$ python -q
>>> import numpy as np
>>> import numpy.linalg as la
>>> np.set_printoptions(precision=3, suppress=True, linewidth=100)
>>> M2 = np.array([[0.5, -0.2, -0.5, -1.0],
...     [-0.9, 0.9, -1.1, -0.1],
...     [-1.1, 0.5, -0.2, -0.8],
...     [-0.7, -1.5, 0.9, 1.1],
...     [0.5, 1.0, -1.4, -1.3],
...     [-1.7, 0.3, 0.6, 0.4],
...     [-0.3, 1.9, -0.4, 1.0],
...     [0.6, -1.1, 2.2, 1.7],
...     [-1.1, -2.8, 1.1, 0.5]])
>>> W2 = np.array([[3.0, -0.2, -1.2, 0.3, -0.7, -0.6, 0.1, -1.2, -1.5, 1.4, -0.2, 1.2],
...     [-1.8, -0.9, 0.0, 1.5, -0.9, -0.6, 1.5, -0.3, 1.8, -1.1, -0.8, 1.0],
...     [0.3, -1.2, -0.4, -0.7, 2.1, 0.3, 2.1, -0.9, -2.2, -1.5, -1.8, -0.4],
...     [-0.2, -0.6, 0.5, 0.6, -1.5, 0.7, 0.6, 0.2, 0.8, 0.7, 0.3, 1.0]])
>>> mat = M2 @ W2
>>> mat
array([[ 1.91,  1.28, -0.9 , -0.4 ,  0.28, -1.03, -1.9 , -0.29, -0.81,  0.97,  0.66, -0.4 ],
       [-4.63,  0.75,  1.47,  1.79, -2.34, -0.4 , -1.11,  1.78,  5.31, -0.67,  1.41,  0.16],
       [-4.1 ,  0.49,  1.  ,  0.08,  1.1 , -0.26, -0.26,  1.19,  2.35, -2.35, -0.06, -1.54],
       [ 0.65, -0.25,  1.03, -2.43,  2.08,  2.36,  0.23,  0.7 , -2.75,  0.09,  0.05, -1.6 ],
       [-0.46,  1.46, -0.69,  1.85, -2.24, -2.23, -2.17,  0.1 ,  3.09,  0.79,  1.23,  0.86],
       [-5.54, -0.89,  2.  , -0.24,  1.58,  1.3 ,  1.78,  1.49,  2.09, -3.33, -0.86, -1.58],
       [-4.64, -1.77,  1.02,  3.64, -3.84, -0.38,  2.58,  0.35,  5.55, -1.21, -0.44,  2.7 ],
       [ 4.1 , -2.79, -0.75, -1.99,  2.64,  2.15,  4.05, -2.03, -6.36, -0.06, -2.69,  0.44],
       [ 1.97,  1.12,  1.13, -5.  ,  4.85,  3.02, -1.7 ,  1.27, -5.41,  0.24,  0.63, -4.06]])
>>> # looks like rank 4
>>> M2 = mat / la.norm(mat, axis=1, keepdims=True)
>>> C2 = M2 @ M2.T
>>> round(np.degrees(np.arccos(np.clip(C2[3, 5], -1, 1))), 3)
np.float64(85.24)
>>> (C2 - 2 * np.eye(9)).round(6).argmax(axis=1)
array([8, 6, 5, 8, 1, 2, 1, 3, 3])
>>> la.norm(M2, axis=1)
array([1., 1., 1., 1., 1., 1., 1., 1., 1.])
>>> np.argwhere(np.triu(np.abs(C2) > 0.95, 1))
array([], shape=(0, 2), dtype=int64)
>>> rk = la.matrix_rank(mat)
>>> rk
np.int64(4)
>>> null = la.svd(mat)[2][rk:].T
>>> [int(la.matrix_rank(mat[:i])) for i in range(1, len(mat) + 1)]
[1, 2, 3, 4, 4, 4, 4, 4, 4]
>>> round(float(la.norm(mat, 2) / la.norm(mat)), 3)
0.798
>>> la.matrix_rank(mat, rtol=0.1)
np.int64(4)
